$ python3 -q
>>> import numpy as np
>>> from numpy import linalg as LA
>>> np.set_printoptions(precision=3, suppress=True, linewidth=160, floatmode="fixed")
>>> F = np.load("case9.npy")
>>> F
array([[-3.010,  0.810,  1.670,  2.750, -0.340, -2.570, -1.510],
       [ 0.950, -0.400, -1.320, -0.620,  0.960,  0.120,  2.150],
       [ 1.590,  1.640, -0.300, -3.420, -2.150,  4.130, -2.720],
       [ 0.900,  1.280, -1.200,  0.840,  0.090,  1.410,  0.130],
       [ 3.210,  3.660, -2.300, -1.240, -1.790,  6.350, -2.440],
       [-1.070, -1.140,  1.680, -1.600, -0.720, -1.020, -1.090],
       [-1.240, -1.710,  3.260, -6.850, -2.870,  0.380, -3.520]])
>>> # null space of dimension 3
>>> Uu, sig, Vt = LA.svd(F)
>>> np.argmax(sig[:-1] / (sig[1:] + 1e-6)) + 1
np.int64(4)
>>> A2 = Uu[:, :4] @ np.diag(sig[:4]) @ Vt[:4]
>>> LA.matrix_rank(F, rtol=0.05)
np.int64(4)
>>> np.round(LA.norm(F - A2) / LA.norm(F), 3)
np.float64(0.0)
>>> np.round(LA.norm(F - A2, 2), 3), round(sig[4], 3)
(np.float64(0.0), np.float64(0.0))
>>> th = np.radians(180)
>>> R = np.eye(7)
>>> R[5, 5] = R[6, 6] = np.cos(th)
>>> R[5, 6], R[6, 5] = -np.sin(th), np.sin(th)
>>> R.round(3) + 0
array([[ 1.000,  0.000,  0.000,  0.000,  0.000,  0.000,  0.000],
       [ 0.000,  1.000,  0.000,  0.000,  0.000,  0.000,  0.000],
       [ 0.000,  0.000,  1.000,  0.000,  0.000,  0.000,  0.000],
       [ 0.000,  0.000,  0.000,  1.000,  0.000,  0.000,  0.000],
       [ 0.000,  0.000,  0.000,  0.000,  1.000,  0.000,  0.000],
       [ 0.000,  0.000,  0.000,  0.000,  0.000, -1.000,  0.000],
       [ 0.000,  0.000,  0.000,  0.000,  0.000,  0.000, -1.000]])
>>> A2 = F @ R.T
>>> A2
array([[-3.010,  0.810,  1.670,  2.750, -0.340,  2.570,  1.510],
       [ 0.950, -0.400, -1.320, -0.620,  0.960, -0.120, -2.150],
       [ 1.590,  1.640, -0.300, -3.420, -2.150, -4.130,  2.720],
       [ 0.900,  1.280, -1.200,  0.840,  0.090, -1.410, -0.130],
       [ 3.210,  3.660, -2.300, -1.240, -1.790, -6.350,  2.440],
       [-1.070, -1.140,  1.680, -1.600, -0.720,  1.020,  1.090],
       [-1.240, -1.710,  3.260, -6.850, -2.870, -0.380,  3.520]])
>>> np.allclose(F @ F.T, A2 @ A2.T)
True
>>> np.allclose(LA.norm(F, axis=1), LA.norm(A2, axis=1))
True
>>> rng = np.random.default_rng(681567)
>>> A2 = F + rng.integers(-2, 3, (7, 4)) @ rng.integers(-2, 3, (4, 7))
>>> A2
array([[-9.010,  1.810,  3.670,  5.750,  5.660, -0.570,  2.490],
       [ 0.950, -6.400, -1.320, -0.620,  5.960, -1.880, -0.850],
       [-2.410,  4.640, -2.300, -1.420,  1.850, 10.130,  0.280],
       [ 4.900,  4.280, -9.200, -0.160, -1.910,  9.410, -2.870],
       [ 7.210,  5.660, -2.300, -3.240, -8.790,  4.350, -3.440],
       [-3.070,  8.860,  1.680,  3.400, -1.720,  4.980,  2.910],
       [-9.240, -0.710, 11.260, -3.850,  1.130, -3.620,  3.480]])
>>> LA.matrix_rank(A2 - F, tol=1e-8)
np.int64(4)
>>> np.abs(A2 - F).sum(axis=1)
array([24.000, 16.000, 24.000, 29.000, 18.000, 28.000, 35.000])
>>> LA.cond(F) > 100
np.True_
>>> round(float(LA.norm(F, 2) / LA.norm(F)), 3)
0.736
>>> [round(float(x), 3) for x in LA.svd(F, compute_uv=False)[:3]]
[11.956, 9.754, 5.022]
>>> F.inv()
Traceback (most recent call last):
  File "<python-input-29>", line 1, in <module>
    F.inv()
    ^^^^^
AttributeError: 'numpy.ndarray' object has no attribute 'inv'
>>> np.allclose(F, F.T)
False
>>> np.trace(F)
np.float64(-9.2)
>>> K = np.load("x.npy")
>>> K
array([[-2,  2, -2,  2],
       [ 3, -3,  3, -3],
       [-2,  2, -2,  2],
       [ 3, -3,  3, -3]])
>>> r0 = np.array([1, 3, 3])
>>> np.cross(K[1, :3], K[2, :3])
array([0, 0, 0])
>>> np.convolve(K[1], r0)
array([ 3,  6,  3, -3,  0, -9])
>>> np.polyval(r0, K[1])
array([21,  3, 21,  3])
>>> Uu, sig, Vt = LA.svd(K)
>>> np.argmax(sig[:-1] / (sig[1:] + 1e-6)) + 1
np.int64(1)
>>> sig.round(3) + 0
array([10.198,  0.000,  0.000,  0.000])
>>> A2 = Uu[:, :1] @ np.diag(sig[:1]) @ Vt[:1]
>>> LA.matrix_rank(K, rtol=0.05)
np.int64(1)
